% python3 -q
>>> import numpy as np
>>> np.set_printoptions(suppress=True, linewidth=200)
>>> A = np.load("mat.npy")
>>> print(A)
[[40  8  3]
 [25  5  6]
 [30  6  3]
 [35  7  7]]
>>> np.round(A @ np.linalg.pinv(A) @ A, 2)
array([[40.,  8.,  3.],
       [25.,  5.,  6.],
       [30.,  6.,  3.],
       [35.,  7.,  7.]])
>>> np.linalg.lstsq(A[:-1].T, A[-1])[2]
np.int32(2)
>>> try:
...     np.linalg.inv(A)
... except np.linalg.LinAlgError as e:
...     print("failed:", e)
... 
failed: Last 2 dimensions of the array must be square
>>> U, sig, Vh = np.linalg.svd(A)
>>> np.argmax(sig[:-1] / (sig[1:] + 1e-6)) + 1
np.int64(2)
>>> sig.round(2) + 0
array([67.89,  4.3 ,  0.  ])
>>> B = U[:, :2] @ np.diag(sig[:2]) @ Vh[:2]
>>> np.round(np.linalg.norm(A - B, 2), 2), round(float(sig[2]), 2)
(np.float64(0.0), 0.0)
>>> B.round(2)
array([[40.,  8.,  3.],
       [25.,  5.,  6.],
       [30.,  6.,  3.],
       [35.,  7.,  7.]])
>>> print(np.linalg.matrix_rank(A, rtol=0.05))
2
>>> round(float(np.abs(A - B).max()), 2)
0.0
>>> W0 = np.array([[12, 4, 0, 2], [4, 2, 0, 0], [0, 0, 0, 0], [2, 0, 0, 1]])
>>> # looks like rank 2
>>> ev, evecs = np.linalg.eigh(W0)
>>> x = np.array([1, -3, 9, -2])
>>> (np.sign(evecs[:, -1].round(6)) == np.sign(evecs[0, -1].round(6))).astype(int)
array([1, 1, 0, 1])
>>> x @ W0 @ x
np.int64(2)
>>> np.round(np.linalg.eigvalsh(W0[1:, 1:]), 2)
array([0., 1., 2.])
>>> x = np.array([-1, -1, -1, 1])
>>> np.sign((W0 @ x).round(6))
array([-1, -1,  0, -1])
>>> (W0 @ x).argmax()
np.int64(2)
>>> print(W0 @ (2 * x))
[-28 -12   0  -2]
>>> print(W0 @ x)
[-14  -6   0  -1]
>>> def softmax(z):
...     e = np.exp(z - z.max(axis=-1, keepdims=True))
...     return e / e.sum(axis=-1, keepdims=True)
... 
>>> print(np.round(softmax(A[1]), 2) + 0)
[1. 0. 0.]
>>> np.round(softmax(A[1] + 2), 2) + 0
array([1., 0., 0.])
>>> np.round(softmax(A).sum(axis=1), 2)
array([1., 1., 1., 1.])
>>> np.round(softmax(10 * A[1]), 2) + 0
array([1., 0., 0.])
>>> scores = A @ A.T / np.sqrt(3)
>>> print(np.round(softmax(scores + np.triu(np.full(scores.shape, -np.inf), 1)), 2) + 0)
[[1. 0. 0. 0.]
 [1. 0. 0. 0.]
 [1. 0. 0. 0.]
 [1. 0. 0. 0.]]
>>> print(softmax(scores)[1] @ A)
[40.  8.  3.]
>>> np.round(softmax(scores), 2) + 0
array([[1., 0., 0., 0.],
       [1., 0., 0., 0.],
       [1., 0., 0., 0.],
       [1., 0., 0., 0.]])
>>> round(np.linalg.norm(W0, 2) / np.linalg.norm(W0), 2)
np.float64(1.0)
>>> np.argsort(-np.linalg.norm(W0, axis=0).round(6), kind="stable")[:3]
array([0, 1, 3])
>>> F = np.array([[3.1, 3.0, 3.0, 1.0],
...     [3.0, 3.1, 0.0, 0.0],
...     [3.0, 2.0, 2.1, 3.0],
...     [3.0, 3.0, 3.0, 1.1]])
>>> print(F.reshape(-1, 2))
[[3.1 3. ]
 [3.  1. ]
 [3.  3.1]
 [0.  0. ]
 [3.  2. ]
 [2.1 3. ]
 [3.  3. ]
 [3.  1.1]]
>>> F.ravel(order="F")
array([3.1, 3. , 3. , 3. , 3. , 3.1, 2. , 3. , 3. , 0. , 2.1, 3. , 1. , 0. , 3. , 1.1])
>>> F.reshape(2, -1)
array([[3.1, 3. , 3. , 1. , 3. , 3.1, 0. , 0. ],
       [3. , 2. , 2.1, 3. , 3. , 3. , 3. , 1.1]])
>>> T = F.reshape(4, 2, -1)
>>> np.einsum("ihd,ihd->ih", T, T)
array([[18.61, 10.  ],
       [18.61,  0.  ],
       [13.  , 13.41],
       [18.  , 10.21]])
>>> np.einsum("ij,ji->", F, F)
np.float64(84.84)
>>> print(np.round(np.poly(F), 2))
[ 1.   -9.4   1.76 29.93 -3.  ]
>>> print(round(float(np.linalg.det(2 * F)), 2), round(np.linalg.det(F), 2))
-48.01 -3.0
>>> print(np.kron(np.eye(2, dtype=int), F))
[[3.1 3.  3.  1.  0.  0.  0.  0. ]
 [3.  3.1 0.  0.  0.  0.  0.  0. ]
 [3.  2.  2.1 3.  0.  0.  0.  0. ]
 [3.  3.  3.  1.1 0.  0.  0.  0. ]
 [0.  0.  0.  0.  3.1 3.  3.  1. ]
 [0.  0.  0.  0.  3.  3.1 0.  0. ]
 [0.  0.  0.  0.  3.  2.  2.1 3. ]
 [0.  0.  0.  0.  3.  3.  3.  1.1]]
>>> np.round(np.linalg.eigvals(F), 2)
array([ 8.82,  2.1 ,  0.1 , -1.62])
>>> round(np.linalg.det(F[::-1]), 2)
np.float64(-3.0)
>>> F.sum(axis=0)
array([12.1, 11.1,  8.1,  5.1])
>>> np.abs(F).max()
np.float64(3.1)
>>> np.round(np.linalg.svd(F, compute_uv=False), 2)
array([9.59, 2.62, 1.73, 0.07])
>>> np.count_nonzero(F)
np.int64(14)
>>> print(np.round(F - F[0], 2))
[[ 0.   0.   0.   0. ]
 [-0.1  0.1 -3.  -1. ]
 [-0.1 -1.  -0.9  2. ]
 [-0.1  0.   0.   0.1]]
>>> round(np.linalg.norm(F), 2)
np.float64(10.09)
>>> np.linalg.matrix_rank(F)
np.int64(4)
>>> np.round(np.linalg.matrix_power(F, 2), 2)
array([[30.61, 27.6 , 18.6 , 13.2 ],
       [18.6 , 18.61,  9.  ,  3.  ],
       [30.6 , 28.4 , 22.41, 12.6 ],
       [30.6 , 27.6 , 18.6 , 13.21]])
>>> (F + F.T) / 2
array([[3.1, 3. , 3. , 2. ],
       [3. , 3.1, 1. , 1.5],
       [3. , 1. , 2.1, 3. ],
       [2. , 1.5, 3. , 1.1]])
>>> np.round(F @ F, 2)
array([[30.61, 27.6 , 18.6 , 13.2 ],
       [18.6 , 18.61,  9.  ,  3.  ],
       [30.6 , 28.4 , 22.41, 12.6 ],
       [30.6 , 27.6 , 18.6 , 13.21]])
>>> (F - F.T) / 2
array([[ 0. ,  0. ,  0. , -1. ],
       [ 0. ,  0. , -1. , -1.5],
       [ 0. ,  1. ,  0. ,  0. ],
       [ 1. ,  1.5,  0. ,  0. ]])
>>> np.allclose(F, F.T)
False
>>> round(float(np.linalg.det(F)), 2)
-3.0
>>> np.round(np.sort(np.abs(np.linalg.eigvals(F))), 2)
array([0.1 , 1.62, 2.1 , 8.82])
>>> np.allclose(F @ F.T, F.T @ F)
False
>>> P = np.triu(np.array([[-3, -2, -1, 0], [-1, -2, -1, -2], [-3, 0, -3, -2], [2, 3, 2, -3]]), 1) + np.eye(4)
>>> B = P @ F @ np.linalg.inv(P)
>>> np.round(np.trace(B), 2), np.trace(F)
(np.float64(9.4), np.float64(9.4))
>>> round(float(np.linalg.det(B)), 2)
-3.0
>>> print(np.round(P @ F - F @ P, 2))
[[-9. -2.  4.  9.]
 [-9. -2. -2.  1.]
 [-6.  0. -1.  6.]
 [ 0.  6.  6. 12.]]
>>> print(np.round(np.poly(B), 2))
[ 1.   -9.4   1.76 29.93 -3.  ]
>>> B.round(2)
array([[  -5.9,  -17. ,  -22. ,  -80. ],
       [  -6. ,  -16.9,  -31. , -101. ],
       [  -3. ,  -10. ,  -16.9,  -53. ],
       [   3. ,    9. ,   15. ,   49.1]])
>>> np.linalg.matrix_rank(B)
np.int64(4)
>>> M = np.array([[4, 4, 4, 4], [4, 8, 8, 8], [4, 8, 12, 12], [4, 8, 12, 16]])
>>> np.round(np.linalg.det(M.T), 2)
np.float64(256.0)
>>> np.kron(np.eye(2, dtype=int), M)
array([[ 4,  4,  4,  4,  0,  0,  0,  0],
       [ 4,  8,  8,  8,  0,  0,  0,  0],
       [ 4,  8, 12, 12,  0,  0,  0,  0],
       [ 4,  8, 12, 16,  0,  0,  0,  0],
       [ 0,  0,  0,  0,  4,  4,  4,  4],
       [ 0,  0,  0,  0,  4,  8,  8,  8],
       [ 0,  0,  0,  0,  4,  8, 12, 12],
       [ 0,  0,  0,  0,  4,  8, 12, 16]])
>>> np.round(np.linalg.eigvals(M).sum().real, 2)
np.float64(40.0)
>>> np.round(np.poly(M), 2)
array([   1.,  -40.,  240., -448.,  256.])
>>> ev, evecs = np.linalg.eigh(M)
>>> np.unique(ev.round(6) + 0, return_counts=True)[1]
array([1, 1, 1, 1])
>>> np.round(np.abs(evecs[:, -1]), 2)
array([0.23, 0.43, 0.58, 0.66])
>>> np.round(np.linalg.svd(M, compute_uv=False), 2)
array([33.16,  4.  ,  1.7 ,  1.13])
>>> (ev > 1e-8).sum(), (ev < -1e-8).sum()
(np.int64(4), np.int64(0))
>>> np.round(evecs @ np.diag(ev) @ evecs.T, 2)
array([[ 4.,  4.,  4.,  4.],
       [ 4.,  8.,  8.,  8.],
       [ 4.,  8., 12., 12.],
       [ 4.,  8., 12., 16.]])
>>> np.abs(evecs[:, -1]).round(6).argmax()
np.int64(3)
>>> x = np.array([1, 4, 0, -3])
>>> h1 = np.maximum(M @ x, 0)
>>> M.T @ h1
array([ 80, 128, 128, 128])
>>> M * (h1 > 1e-9)[:, None]
array([[4, 4, 4, 4],
       [4, 8, 8, 8],
       [0, 0, 0, 0],
       [0, 0, 0, 0]])
>>> U, sig, Vh = np.linalg.svd(M, full_matrices=False)
>>> np.round(sig / sig[0], 2)
array([1.  , 0.12, 0.05, 0.03])
>>> U.shape, sig.shape, Vh.shape
((4, 4), (4,), (4, 4))
>>> np.round(np.cumsum(sig ** 2) / np.sum(sig ** 2), 2)
array([0.98, 1.  , 1.  , 1.  ])
>>> np.round(Vh @ Vh.T, 2) + 0
array([[1., 0., 0., 0.],
       [0., 1., 0., 0.],
       [0., 0., 1., 0.],
       [0., 0., 0., 1.]])
>>> (sig > 1e-8).sum()
np.int64(4)
>>> np.round(np.abs(Vh[0]), 2)
array([0.23, 0.43, 0.58, 0.66])
>>> ev, evecs = np.linalg.eigh(M)
>>> x = np.array([1, 2, -2, 1])
>>> (np.sign(evecs[:, -1].round(6)) == np.sign(evecs[0, -1].round(6))).astype(int)
array([1, 1, 1, 1])
>>> np.round(np.linalg.eigvalsh(M[1:, 1:]), 2)
array([ 1.29,  3.14, 31.57])
>>> np.abs(M).sum(axis=1).max(), np.round(np.abs(ev).max(), 2)
(np.int64(40), np.float64(33.16))
